$ python -q
>>> import numpy as np
>>> np.set_printoptions(suppress=True, linewidth=120)
>>> rd = lambda a: np.round(a, 2) + 0
>>> W0 = np.load("block17.npy")
>>> W0
array([[ 2,  2,  0,  0,  1,  3,  3,  3],
       [ 2,  1,  1,  3,  1,  3,  1,  3],
       [ 3,  2,  0,  0,  2,  3,  0,  1],
       [ 0,  2,  3,  3,  1,  3,  3,  1],
       [ 2,  1,  1,  1,  2,  2,  0,  1],
       [ 2,  1,  3,  2,  1,  0,  1,  2],
       [ 1,  3,  1,  2,  1,  1,  3,  2],
       [ 1,  1,  3,  0,  3,  3,  3,  0],
       [ 1,  0,  1,  3,  0,  0,  2,  3],
       [ 1,  2,  0,  2,  1,  1,  3,  1],
       [12,  7,  5, 15,  6, 18,  8, 18]])
>>> x0 = np.array([0, -3, -1, 2, 1, 3, -3, -3])
>>> rhs = W0 @ x0
>>> rd(np.linalg.pinv(W0) @ W0)
array([[1., 0., 0., 0., 0., 0., 0., 0.],
       [0., 1., 0., 0., 0., 0., 0., 0.],
       [0., 0., 1., 0., 0., 0., 0., 0.],
       [0., 0., 0., 1., 0., 0., 0., 0.],
       [0., 0., 0., 0., 1., 0., 0., 0.],
       [0., 0., 0., 0., 0., 1., 0., 0.],
       [0., 0., 0., 0., 0., 0., 1., 0.],
       [0., 0., 0., 0., 0., 0., 0., 1.]])
>>> rng = np.random.default_rng(7026)
>>> rhs = rhs + 0.3 * rng.normal(size=11)
>>> rd(rhs)
array([-13.59,  -0.34,   2.25,  -4.93,   3.08,  -9.9 , -17.19,  -3.02,  -9.89,  -9.95, -13.59])
>>> c, *_ = np.linalg.lstsq(W0, rhs)
>>> rd(W0.T @ (rhs - W0 @ c))
array([0., 0., 0., 0., 0., 0., 0., 0.])
>>> rd(c)
array([ 0.35, -3.08, -0.94,  1.93,  0.65,  3.07, -2.85, -3.16])
>>> [round(float(np.linalg.norm(np.linalg.solve(W0.T @ W0 + lam * np.eye(8), W0.T @ rhs))), 2) for lam in (0, 1, 10, 100)]
[6.5, 5.66, 3.56, 1.06]
>>> c.round()
array([ 0., -3., -1.,  2.,  1.,  3., -3., -3.])
>>> rd(np.linalg.norm(rhs - W0 @ c))
np.float64(0.43)
>>> def softmax(z):
...     e = np.exp(z - z.max(axis=-1, keepdims=True))
...     return e / e.sum(axis=-1, keepdims=True)
... 
>>> rd(softmax(10 * W0[7]))
array([0.  , 0.  , 0.25, 0.  , 0.25, 0.25, 0.25, 0.  ])
>>> rd(softmax(W0[7]))
array([0.03, 0.03, 0.23, 0.01, 0.23, 0.23, 0.23, 0.01])
>>> att = W0 @ W0.T / np.sqrt(8)
>>> softmax(att).round(6).argmax(axis=1)
array([10, 10, 10, 10, 10, 10, 10, 10, 10, 10, 10])
>>> rd(softmax(att))
array([[0., 0., 0., 0., 0., 0., 0., 0., 0., 0., 1.],
       [0., 0., 0., 0., 0., 0., 0., 0., 0., 0., 1.],
       [0., 0., 0., 0., 0., 0., 0., 0., 0., 0., 1.],
       [0., 0., 0., 0., 0., 0., 0., 0., 0., 0., 1.],
       [0., 0., 0., 0., 0., 0., 0., 0., 0., 0., 1.],
       [0., 0., 0., 0., 0., 0., 0., 0., 0., 0., 1.],
       [0., 0., 0., 0., 0., 0., 0., 0., 0., 0., 1.],
       [0., 0., 0., 0., 0., 0., 0., 0., 0., 0., 1.],
       [0., 0., 0., 0., 0., 0., 0., 0., 0., 0., 1.],
       [0., 0., 0., 0., 0., 0., 0., 0., 0., 0., 1.],
       [0., 0., 0., 0., 0., 0., 0., 0., 0., 0., 1.]])
>>> J = np.load("mat.npy")
>>> J
array([[ 1., -2.,  2.,  1.,  1.,  0., -2., -2.,  0.,  2.,  0.,  2.],
       [ 0.,  4.,  1.,  4.,  5., -1., -3.,  3.,  3., -5., -1., -5.],
       [ 0., -5.,  5.,  0.,  2., -5.,  2., -5., -4.,  5.,  2., -5.],
       [ 0., -2., -3.,  5., -5., -3.,  1.,  0.,  5., -3.,  2., -1.],
       [ 0.,  4.,  4.,  4.,  4., -2.,  3.,  2.,  0., -1.,  0., -2.],
       [ 0.,  5.,  3.,  4., -2.,  2.,  4., -2.,  0.,  1., -5., -2.],
       [ 0., -5.,  0.,  2., -2., -2., -5.,  2.,  5.,  0., -4., -1.],
       [ 0., -3.,  1., -2.,  1.,  0.,  4.,  2.,  1.,  4., -1., -4.],
       [ 0.,  3.,  4.,  4.,  5.,  4., -2., -4.,  2.,  2.,  5.,  0.],
       [ 0.,  5., -4.,  4., -3., -5.,  4., -4.,  0., -4.,  1., -1.],
       [ 0., -1.,  4., -5., -3.,  5., -3.,  5., -4., -3., -5.,  1.],
       [ 0., -3., -3.,  0.,  0.,  1.,  1., -4., -1., -3., -2.,  3.]])
>>> W = np.array([[3, 0],
...     [2, 1],
...     [1, 2],
...     [2, 3],
...     [0, 3],
...     [3, 3],
...     [0, 1],
...     [0, 3],
...     [0, 3],
...     [3, 3],
...     [1, 3],
...     [1, 3]])
>>> c = np.array([-9, 4])
>>> H = np.maximum(J @ W + c, 0)
>>> H
array([[ 2., 16.],
       [ 0., 16.],
       [ 0.,  0.],
       [ 0.,  0.],
       [ 0., 34.],
       [14.,  7.],
       [ 0.,  0.],
       [ 0., 10.],
       [32., 67.],
       [ 0.,  0.],
       [ 0.,  0.],
       [ 0.,  0.]])
>>> Z = np.array([[1, 2], [1, 5]])
>>> H @ Z
array([[ 18.,  84.],
       [ 16.,  80.],
       [  0.,   0.],
       [  0.,   0.],
       [ 34., 170.],
       [ 21.,  63.],
       [  0.,   0.],
       [ 10.,  50.],
       [ 99., 399.],
       [  0.,   0.],
       [  0.,   0.],
       [  0.,   0.]])
